>>> import numpy as np
>>> np.set_printoptions(suppress=True, linewidth=120)
>>> rd = lambda a: np.round(a, 2) + 0
>>> M2 = np.array([[3, 3], [3, -3]])
>>> C = np.array([[-3, 2], [4, 0]])
>>> W0 = np.kron(M2, C)
>>> print(W0)
[[ -9   6  -9   6]
 [ 12   0  12   0]
 [ -9   6   9  -6]
 [ 12   0 -12   0]]
>>> print(rd(np.linalg.norm(W0, 2)))
21.88
>>> print(rd(np.linalg.norm(W0, axis=0)))
[21.21  8.49 21.21  8.49]
>>> print(rd(np.linalg.norm(W0[0], 1)), rd(np.linalg.norm(W0[0], np.inf)))
30.0 9.0
>>> print(np.linalg.norm(W0, axis=1).argmax())
1
>>> print(rd(np.linalg.norm(W0, "nuc")))
56.92
>>> print(W0[0] @ W0[2])
0
>>> print(rd(np.linalg.norm(W0, axis=1)))
[15.3  16.97 15.3  16.97]
>>> f = np.array([2, 0, 2, 0])
>>> M2 = W0 + np.outer(f, np.eye(4)[3])
>>> print(np.linalg.matrix_rank(np.linalg.inv(M2) - np.linalg.inv(W0), tol=1e-8))
1
>>> print(rd(np.linalg.det(M2) / np.linalg.det(W0)), rd(1 + np.linalg.solve(W0, f)[3]))
1.0 1.0
>>> rng = np.random.default_rng(95)
>>> z = rng.permutation(4)
>>> print(z)
[1 2 0 3]
>>> M2 = W0[z][:, z]
>>> print(np.trace(M2))
0
>>> print(np.allclose(M2, W0))
False
>>> print(rd(np.linalg.det(M2)), rd(np.linalg.det(W0[z])))
20736.0 20736.0
>>> print(rd(np.sort(np.abs(np.linalg.eigvals(M2)))))
[ 7.22  7.22 19.95 19.95]
>>> print(np.diag(M2))
[ 0  9 -9  0]
>>> W1 = np.array([[1, 2, 0, 2, 0],
...     [0, 1, 0, -2, -1],
...     [2, 0, 0, 2, -2],
...     [1, -1, 0, -2, 2]])
>>> b = np.array([0, 8, -2, -2, -7])
>>> H = np.maximum(W0 @ W1 + b, 0)
>>> print((H > 0).mean(axis=0))
[0.5  0.75 0.   0.25 0.5 ]
>>> print(np.linalg.matrix_rank(H))
4
>>> C = np.array([[0, 2], [1, 0], [1, 1], [2, 1], [1, 1]])
>>> print(H @ C)
[[ 17  17]
 [124 118]
 [  2   6]
 [ 49  17]]
>>> print((H @ C).round(6).argmax(axis=1))
[0 0 1 0]
>>> M2 = W0[0, 0] * W0[1:] - np.outer(W0[1:, 0], W0[0])
>>> print(M2)
[[   0  -72    0  -72]
 [   0    0 -162  108]
 [   0  -72  216  -72]]
>>> print(rd(W0[:, 0] / W0[0, 0]))
[ 1.   -1.33  1.   -1.33]
>>> mat = np.load("x.npy")
>>> print(mat)
[[0 0 0 1 1 0 0 0 0 0]
 [0 0 0 0 0 0 0 1 0 0]
 [0 0 0 0 0 1 1 0 1 1]
 [1 0 0 0 1 0 0 0 0 0]
 [1 0 0 1 0 0 0 0 0 0]
 [0 0 1 0 0 0 1 0 1 1]
 [0 0 1 0 0 1 0 0 1 0]
 [0 1 0 0 0 0 0 0 0 0]
 [0 0 1 0 0 1 1 0 0 1]
 [0 0 1 0 0 1 0 0 1 0]]
>>> print((np.linalg.matrix_power((mat != 0) + (mat.T != 0) + np.eye(10), 10) > 0).astype(int))
[[1 0 0 1 1 0 0 0 0 0]
 [0 1 0 0 0 0 0 1 0 0]
 [0 0 1 0 0 1 1 0 1 1]
 [1 0 0 1 1 0 0 0 0 0]
 [1 0 0 1 1 0 0 0 0 0]
 [0 0 1 0 0 1 1 0 1 1]
 [0 0 1 0 0 1 1 0 1 1]
 [0 1 0 0 0 0 0 1 0 0]
 [0 0 1 0 0 1 1 0 1 1]
 [0 0 1 0 0 1 1 0 1 1]]
>>> print((mat != 0).astype(int))
[[0 0 0 1 1 0 0 0 0 0]
 [0 0 0 0 0 0 0 1 0 0]
 [0 0 0 0 0 1 1 0 1 1]
 [1 0 0 0 1 0 0 0 0 0]
 [1 0 0 1 0 0 0 0 0 0]
 [0 0 1 0 0 0 1 0 1 1]
 [0 0 1 0 0 1 0 0 1 0]
 [0 1 0 0 0 0 0 0 0 0]
 [0 0 1 0 0 1 1 0 0 1]
 [0 0 1 0 0 1 0 0 1 0]]
>>> print(mat @ mat)
[[2 0 0 1 1 0 0 0 0 0]
 [0 1 0 0 0 0 0 0 0 0]
 [0 0 4 0 0 3 2 0 3 2]
 [1 0 0 2 1 0 0 0 0 0]
 [1 0 0 1 2 0 0 0 0 0]
 [0 0 3 0 0 4 2 0 3 2]
 [0 0 2 0 0 2 3 0 2 3]
 [0 0 0 0 0 0 0 1 0 0]
 [0 0 3 0 0 3 2 0 4 2]
 [0 0 2 0 0 2 3 0 2 3]]
>>> C2 = mat.T @ mat
>>> print(np.diag(C2))
[2 1 4 2 2 4 3 1 4 3]
>>> print(np.linalg.matrix_rank(C2))
9
>>> print(np.trace(C2), (mat ** 2).sum())
26 26
